In [1]: import numpy as np

In [2]: from numpy import linalg as LA

In [3]: np.set_printoptions(suppress=True, linewidth=140)

In [4]: A = np.array([[0, 3, 0, 0], [2, 1, 0, 0], [0, 0, 0, 3], [0, 0, 2, 1]])

In [5]: np.abs(A).max()
Out[5]: np.int64(3)

In [6]: A.mean(axis=0)
Out[6]: array([0.5, 1. , 0.5, 1. ])

In [7]: A - A[0]
Out[7]: 
array([[ 0,  0,  0,  0],
       [ 2, -2,  0,  0],
       [ 0, -3,  0,  3],
       [ 0, -3,  2,  1]])

In [8]: A.sum(axis=0)
Out[8]: array([2, 4, 2, 4])

In [9]: A[4]
IndexError: index 4 is out of bounds for axis 0 with size 4


In [10]: np.count_nonzero(A)
Out[10]: np.int64(6)

In [11]: round(float(LA.det(A)), 3)
Out[11]: 36.0

In [12]: np.flatnonzero(LA.matrix_power((A != 0) + (A.T != 0) + np.eye(4), 4)[3])
Out[12]: array([2, 3])

In [13]: (A != 0).astype(int)
Out[13]: 
array([[0, 1, 0, 0],
       [1, 1, 0, 0],
       [0, 0, 0, 1],
       [0, 0, 1, 1]])

In [14]: u = np.array([2, 5, 5, -1])

In [15]: M2 = A + np.outer(u, np.eye(4)[2])

In [16]: LA.matrix_rank(LA.inv(M2) - LA.inv(A), tol=1e-8)
Out[16]: np.int64(1)

In [17]: np.round(LA.det(M2) / LA.det(A), 3), np.round(1 + LA.solve(A, u)[2], 3)
Out[17]: (np.float64(-0.333), np.float64(-0.333))

In [18]: m1 = np.minimum.outer(np.arange(1, 14), np.arange(1, 14)) * -3

In [19]: m1
Out[19]: 
array([[ -3,  -3,  -3,  -3,  -3,  -3,  -3,  -3,  -3,  -3,  -3,  -3,  -3],
       [ -3,  -6,  -6,  -6,  -6,  -6,  -6,  -6,  -6,  -6,  -6,  -6,  -6],
       [ -3,  -6,  -9,  -9,  -9,  -9,  -9,  -9,  -9,  -9,  -9,  -9,  -9],
       [ -3,  -6,  -9, -12, -12, -12, -12, -12, -12, -12, -12, -12, -12],
       [ -3,  -6,  -9, -12, -15, -15, -15, -15, -15, -15, -15, -15, -15],
       [ -3,  -6,  -9, -12, -15, -18, -18, -18, -18, -18, -18, -18, -18],
       [ -3,  -6,  -9, -12, -15, -18, -21, -21, -21, -21, -21, -21, -21],
       [ -3,  -6,  -9, -12, -15, -18, -21, -24, -24, -24, -24, -24, -24],
       [ -3,  -6,  -9, -12, -15, -18, -21, -24, -27, -27, -27, -27, -27],
       [ -3,  -6,  -9, -12, -15, -18, -21, -24, -27, -30, -30, -30, -30],
       [ -3,  -6,  -9, -12, -15, -18, -21, -24, -27, -30, -33, -33, -33],
       [ -3,  -6,  -9, -12, -15, -18, -21, -24, -27, -30, -33, -36, -36],
       [ -3,  -6,  -9, -12, -15, -18, -21, -24, -27, -30, -33, -36, -39]])

In [20]: x0 = np.array([-2, -4, 1, 2, 3, 5, -1, 2, 3, 2, 4, -2, 2])

In [21]: target = m1 @ x0

In [22]: coef, lr = np.zeros(13), 1 / LA.norm(m1, 2) ** 2

In [23]: for i in range(25):
    ...:     coef -= lr * m1.T @ (m1 @ coef - target)
    ...:     if i % 5 == 0: print(i, round(LA.norm(m1 @ coef - target), 3))
    ...: 
0 44.701
5 43.169
10 41.759
15 40.462
20 39.27

In [24]: round(float(LA.cond(m1)), 3)
Out[24]: 291.8

In [25]: evals, V = LA.eigh(m1)

In [26]: np.round(LA.eigvalsh(m1 @ m1), 3)
Out[26]: 
array([    0.578,     0.627,     0.721,     0.882,     1.154,     1.633,     2.536,     4.423,     9.   ,    22.856,    83.135,   618.645,
       49212.807])

In [27]: evals, V = LA.eigh(m1)

In [28]: x0 = np.array([-2, -1, 2, -2, 0, 0, 2, -1, 2, -1, 2, 0, 1])

In [29]: round(float(x0 @ m1 @ x0 / (x0 @ x0)), 3), np.round(evals[0], 3), round(float(evals[-1]), 3)
Out[29]: (-18.107, np.float64(-221.84), -0.76)

In [30]: np.abs(m1).sum(axis=1).max(), round(np.abs(evals).max(), 3)
Out[30]: (np.int64(273), np.float64(221.84))
